% ipython --no-banner

In [1]: import numpy as np

In [2]: import numpy.linalg as la

In [3]: np.set_printoptions(suppress=True, linewidth=120)

In [4]: def tidy(a):
   ...:     return np.round(a, 2) + 0
   ...: 

In [5]: W0 = np.load("block14.npy")

In [6]: W0
Out[6]: 
array([[  0.6 ,   2.01,  -2.88,  -3.1 ,   1.32,  -4.81,  -0.4 ,  -0.61],
       [  0.62,   2.01,  -2.89,  -3.12,   1.28,  -4.78,  -0.39,  -0.58],
       [  0.8 ,   0.44,  -0.9 ,  -1.32,   0.3 ,  -1.97,   0.39,  -0.01],
       [ -0.21,   1.6 ,  -2.03,  -1.77,   0.95,  -2.76,  -0.78,  -0.58],
       [  2.13,   3.6 ,  -5.69,  -6.58,   2.41, -10.21,   0.01,  -0.92],
       [  0.8 ,   0.42,  -0.86,  -1.3 ,   0.29,  -1.99,   0.4 ,   0.03],
       [ -0.29,   2.37,  -2.99,  -2.7 ,   1.48,  -4.21,  -1.21,  -0.9 ],
       [  2.4 ,   1.18,  -2.71,  -3.87,   0.88,  -5.98,   1.2 ,   0.  ],
       [  0.01,  -0.01,   0.  ,   0.02,  -0.03,  -0.02,   0.02,   0.01],
       [ -0.01,  -0.01,   0.  ,  -0.03,  -0.01,  -0.01,   0.01,   0.01],
       [  2.41,   1.17,  -2.68,  -3.92,   0.91,  -6.02,   1.22,  -0.03],
       [  0.59,   1.99,  -2.92,  -3.11,   1.31,  -4.79,  -0.44,  -0.62],
       [  1.63,   0.83,  -1.81,  -2.58,   0.59,  -4.01,   0.84,   0.03],
       [  0.52,   2.82,  -3.89,  -4.01,   1.81,  -6.19,  -0.8 ,  -0.9 ],
       [  0.59,   2.02,  -2.87,  -3.1 ,   1.28,  -4.79,  -0.37,  -0.59],
       [ -0.22,   1.59,  -2.01,  -1.84,   1.  ,  -2.81,  -0.83,  -0.59],
       [  1.32,   3.19,  -4.8 ,  -5.27,   2.16,  -8.22,  -0.39,  -0.92],
       [  2.27,   2.03,  -3.68,  -4.8 ,   1.42,  -7.4 ,   0.82,  -0.31],
       [  2.1 ,   3.57,  -5.71,  -6.63,   2.41, -10.19,  -0.01,  -0.9 ],
       [  2.19,   2.76,  -4.7 ,  -5.7 ,   1.92,  -8.81,   0.39,  -0.62],
       [  1.28,   3.18,  -4.81,  -5.31,   2.13,  -8.24,  -0.4 ,  -0.91],
       [  0.47,   2.81,  -3.89,  -3.99,   1.81,  -6.21,  -0.82,  -0.86],
       [  0.68,   1.2 ,  -1.87,  -2.23,   0.83,  -3.41,   0.02,  -0.31],
       [ -0.3 ,   2.4 ,  -3.  ,  -2.68,   1.49,  -4.2 ,  -1.18,  -0.89],
       [  1.59,   0.79,  -1.79,  -2.61,   0.63,  -4.  ,   0.82,  -0.01],
       [ -0.2 ,   1.6 ,  -2.03,  -1.78,   1.01,  -2.81,  -0.81,  -0.6 ],
       [  0.49,   2.79,  -3.9 ,  -4.01,   1.79,  -6.19,  -0.79,  -0.9 ],
       [  1.29,   3.19,  -4.82,  -5.32,   2.08,  -8.19,  -0.38,  -0.94],
       [ -0.12,   0.79,  -0.98,  -0.86,   0.48,  -1.4 ,  -0.4 ,  -0.3 ],
       [  2.28,   1.96,  -3.71,  -4.79,   1.39,  -7.39,   0.78,  -0.33],
       [  0.69,   1.19,  -1.91,  -2.18,   0.82,  -3.4 ,   0.01,  -0.32],
       [  2.39,   1.22,  -2.72,  -3.88,   0.87,  -6.02,   1.19,   0.  ],
       [  1.32,   3.19,  -4.8 ,  -5.3 ,   2.08,  -8.18,  -0.39,  -0.92],
       [  0.48,   2.79,  -3.87,  -3.99,   1.79,  -6.2 ,  -0.79,  -0.89],
       [  1.61,   0.82,  -1.75,  -2.59,   0.6 ,  -4.  ,   0.78,   0.  ],
       [  1.41,   2.39,  -3.8 ,  -4.4 ,   1.61,  -6.82,  -0.03,  -0.62],
       [  2.37,   1.23,  -2.71,  -3.9 ,   0.9 ,  -6.03,   1.2 ,   0.02],
       [  1.59,   0.78,  -1.79,  -2.6 ,   0.63,  -4.  ,   0.81,  -0.02]])

In [7]: Xs = W0 - W0.mean(axis=0)

In [8]: V = la.svd(Xs)[2][:2]

In [9]: M2 = Xs - Xs @ V.T @ V

In [10]: tidy(np.cov(Xs @ V.T, rowvar=False))
Out[10]: 
array([[12.62,  0.  ],
       [ 0.  ,  1.56]])

In [11]: tidy(np.diag(V.T @ V))
Out[11]: array([0.36, 0.21, 0.21, 0.22, 0.07, 0.53, 0.33, 0.06])

In [12]: Xs = (W0 - W0.mean(axis=0)) / W0.std(axis=0)

In [13]: np.argwhere(np.abs(Xs) > 2)
Out[13]: 
array([[ 4,  5],
       [ 8,  2],
       [ 8,  3],
       [ 8,  5],
       [ 9,  2],
       [ 9,  3],
       [ 9,  5],
       [18,  3]])

In [14]: tidy(Xs.std(axis=0))
Out[14]: array([1., 1., 1., 1., 1., 1., 1., 1.])

In [15]: c = la.lstsq(np.delete(Xs, 7, axis=1), Xs[:, 7])[0]

In [16]: tidy(1 - np.var(Xs[:, 7] - np.delete(Xs, 7, axis=1) @ c))
Out[16]: np.float64(1.0)

In [17]: M = np.load("test15.npy")

In [18]: M
Out[18]: 
array([[  0,   1,   3,   0],
       [  0,   0,   2,   0],
       [ -3,   0,   3, -12],
       [ -2,   2,   2,  -8],
       [ -2,   0,   1,  -8],
       [  3,   0,  -3,  12],
       [ -2,   1,   3,  -8],
       [ -2,   1,  -2,  -8]])

In [19]: np.unique(M.round(6), axis=0).shape
Out[19]: (8, 4)

In [20]: tidy(np.trace(la.pinv(M) @ M))
Out[20]: np.float64(3.0)

In [21]: np.allclose(M[:-1].T @ la.lstsq(M[:-1].T, M[-1])[0], M[-1])
Out[21]: True

In [22]: U, s, vt = la.svd(M)

In [23]: tidy(s)
Out[23]: array([24.51,  5.31,  2.23,  0.  ])

In [24]: np.argmax(s[:-1] / (s[1:] + 1e-6)) + 1
Out[24]: np.int64(3)

In [25]: M2 = U[:, :3] @ np.diag(s[:3]) @ vt[:3]

In [26]: la.matrix_rank(M2)
Out[26]: np.int64(3)

In [27]: tidy(la.norm(M - M2) / la.norm(M))
Out[27]: np.float64(0.0)

In [28]: la.matrix_rank(M, rtol=0.05)
Out[28]: np.int64(3)

In [29]: tidy(M2)
Out[29]: 
array([[  0.,   1.,   3.,   0.],
       [  0.,   0.,   2.,   0.],
       [ -3.,   0.,   3., -12.],
       [ -2.,   2.,   2.,  -8.],
       [ -2.,   0.,   1.,  -8.],
       [  3.,   0.,  -3.,  12.],
       [ -2.,   1.,   3.,  -8.],
       [ -2.,   1.,  -2.,  -8.]])

In [30]: tidy(la.norm(M, 2) / la.norm(M))
Out[30]: np.float64(0.97)

In [31]: np.argsort(-la.norm(M, axis=0).round(6), kind="stable")[:3]
Out[31]: array([3, 2, 0])

In [32]: la.matrix_rank(M, rtol=0.1)
Out[32]: np.int64(2)

In [33]: M2 = np.array([[-2]])

In [34]: W2 = np.array([[0, 0, 0, 2, 0, 0, 0, -2],
    ...:     [-1, 0, -1, 2, 1, 2, 1, 1],
    ...:     [0, -1, 2, 0, -2, 1, -2, 0],
    ...:     [-2, 0, 0, -1, 1, 1, 0, 0],
    ...:     [0, -1, 0, 2, 0, 1, -1, 1],
    ...:     [-1, 1, -2, 0, 0, -1, 1, 2],
    ...:     [0, 1, 2, -1, 1, -1, 2, 1],
    ...:     [0, -2, 2, -2, 2, 2, 0, -2]])

In [35]: arr = np.block([[M2, np.array([[0, 3, 2, 3, 0, 1, 3, 3]])], [np.zeros((8, 1)), W2]])

In [36]: arr
Out[36]: 
array([[-2.,  0.,  3.,  2.,  3.,  0.,  1.,  3.,  3.],
       [ 0.,  0.,  0.,  0.,  2.,  0.,  0.,  0., -2.],
       [ 0., -1.,  0., -1.,  2.,  1.,  2.,  1.,  1.],
       [ 0.,  0., -1.,  2.,  0., -2.,  1., -2.,  0.],
       [ 0., -2.,  0.,  0., -1.,  1.,  1.,  0.,  0.],
       [ 0.,  0., -1.,  0.,  2.,  0.,  1., -1.,  1.],
       [ 0., -1.,  1., -2.,  0.,  0., -1.,  1.,  2.],
       [ 0.,  0.,  1.,  2., -1.,  1., -1.,  2.,  1.],
       [ 0.,  0., -2.,  2., -2.,  2.,  2.,  0., -2.]])

In [37]: rng = np.random.default_rng(319379)

In [38]: idx = rng.permutation(9)

In [39]: idx
Out[39]: array([5, 2, 7, 4, 8, 6, 1, 0, 3])

In [40]: M2 = arr[idx][:, idx]

In [41]: np.diag(M2)
Out[41]: array([ 0.,  0.,  2., -1., -2., -1.,  0., -2.,  2.])

In [42]: np.allclose(M2, arr)
Out[42]: False

In [43]: tidy(la.det(M2)), tidy(la.det(arr[idx]))
Out[43]: (np.float64(1224.0), np.float64(-1224.0))

In [44]: np.trace(M2)
Out[44]: np.float64(-2.0)

In [45]: idx = rng.permutation(9)

In [46]: M2 = arr[:, idx] * rng.choice([-1, 1], 9)

In [47]: M2
Out[47]: 
array([[ 3., -0.,  2., -0., -1., -3.,  3.,  3., -2.],
       [ 0., -0.,  0., -0., -0.,  2.,  0.,  2.,  0.],
       [ 0., -1., -1.,  1., -2., -1.,  1.,  2.,  0.],
       [-1.,  2.,  2., -0., -1., -0., -2.,  0.,  0.],
       [ 0., -1.,  0.,  2., -1., -0.,  0., -1.,  0.],
       [-1., -0.,  0., -0., -1., -1., -1.,  2.,  0.],
       [ 1., -0., -2.,  1.,  1., -2.,  1.,  0.,  0.],
       [ 1., -1.,  2., -0.,  1., -1.,  2., -1.,  0.],
       [-2., -2.,  2., -0., -2.,  2.,  0., -2.,  0.]])

In [48]: U, _, vt = la.svd(arr.T @ M2)

In [49]: tidy(la.lstsq(arr, M2)[0])
Out[49]: 
array([[ 0.,  0.,  0.,  0.,  0.,  0.,  0.,  0.,  1.],
       [ 0.,  0.,  0., -1.,  0.,  0.,  0.,  0.,  0.],
       [ 1.,  0.,  0.,  0.,  0.,  0.,  0.,  0.,  0.],
       [ 0.,  0.,  1.,  0.,  0.,  0.,  0.,  0.,  0.],
       [ 0.,  0.,  0.,  0.,  0.,  0.,  0.,  1.,  0.],
       [ 0., -1.,  0.,  0.,  0.,  0.,  0.,  0.,  0.],
       [ 0.,  0.,  0.,  0., -1.,  0.,  0.,  0.,  0.],
       [ 0.,  0.,  0.,  0.,  0.,  0.,  1.,  0.,  0.],
       [ 0.,  0.,  0.,  0.,  0., -1.,  0.,  0.,  0.]])

In [50]: tidy(U @ vt)
Out[50]: 
array([[ 0.,  0.,  0.,  0.,  0.,  0.,  0.,  0.,  1.],
       [ 0.,  0.,  0., -1.,  0.,  0.,  0.,  0.,  0.],
       [ 1.,  0.,  0.,  0.,  0.,  0.,  0.,  0.,  0.],
       [ 0.,  0.,  1.,  0.,  0.,  0.,  0.,  0.,  0.],
       [ 0.,  0.,  0.,  0.,  0.,  0.,  0.,  1.,  0.],
       [ 0., -1.,  0.,  0.,  0.,  0.,  0.,  0.,  0.],
       [ 0.,  0.,  0.,  0., -1.,  0.,  0.,  0.,  0.],
       [ 0.,  0.,  0.,  0.,  0.,  0.,  1.,  0.,  0.],
       [ 0.,  0.,  0.,  0.,  0., -1.,  0.,  0.,  0.]])
